In [1]: import numpy as np

In [2]: import numpy.linalg as la

In [3]: np.set_printoptions(precision=1, suppress=True, linewidth=200)

In [4]: J = np.loadtxt("layer5.csv", delimiter=",")

In [5]: J
Out[5]: 
array([[  1.1, -13.9,   6. ,   6. ],
       [  7.8, -16.9,   9.9,  -9. ],
       [ -3. ,  -8. ,   2. ,  11.8]])

In [6]: J - J[0]
Out[6]: 
array([[  0. ,   0. ,   0. ,   0. ],
       [  6.7,  -3. ,   3.9, -15. ],
       [ -4.1,   5.9,  -4. ,   5.8]])

In [7]: J.mean(axis=0)
Out[7]: array([  2. , -12.9,   6. ,   2.9])

In [8]: J.sum(axis=1)
Out[8]: array([-0.8, -8.2,  2.8])

In [9]: np.diff(J, axis=0)
Out[9]: 
array([[  6.7,  -3. ,   3.9, -15. ],
       [-10.8,   8.9,  -7.9,  20.8]])

In [10]: la.matrix_rank(J)
Out[10]: np.int64(3)

In [11]: np.count_nonzero(J)
Out[11]: np.int64(12)

In [12]: np.round(la.norm(J), 1)
Out[12]: np.float64(31.8)

In [13]: np.unravel_index(np.abs(J).argmax(), J.shape)
Out[13]: (np.int64(1), np.int64(1))

In [14]: J.shape
Out[14]: (3, 4)

In [15]: J.sum(axis=0)
Out[15]: array([  5.9, -38.8,  17.9,   8.8])

In [16]: other = np.array([[1, 0, 1], [3, -2, 2]])

In [17]: cent = np.kron(other, J)

In [18]: la.matrix_rank(cent)
Out[18]: np.int64(6)

In [19]: cent.shape
Out[19]: (6, 12)

In [20]: cent
Out[20]: 
array([[  1.1, -13.9,   6. ,   6. ,   0. ,  -0. ,   0. ,   0. ,   1.1, -13.9,   6. ,   6. ],
       [  7.8, -16.9,   9.9,  -9. ,   0. ,  -0. ,   0. ,  -0. ,   7.8, -16.9,   9.9,  -9. ],
       [ -3. ,  -8. ,   2. ,  11.8,  -0. ,  -0. ,   0. ,   0. ,  -3. ,  -8. ,   2. ,  11.8],
       [  3.3, -41.7,  18. ,  18. ,  -2.2,  27.8, -12. , -12. ,   2.2, -27.8,  12. ,  12. ],
       [ 23.4, -50.7,  29.7, -27. , -15.6,  33.8, -19.8,  18. ,  15.6, -33.8,  19.8, -18. ],
       [ -9. , -24. ,   6. ,  35.4,   6. ,  16. ,  -4. , -23.6,  -6. , -16. ,   4. ,  23.6]])
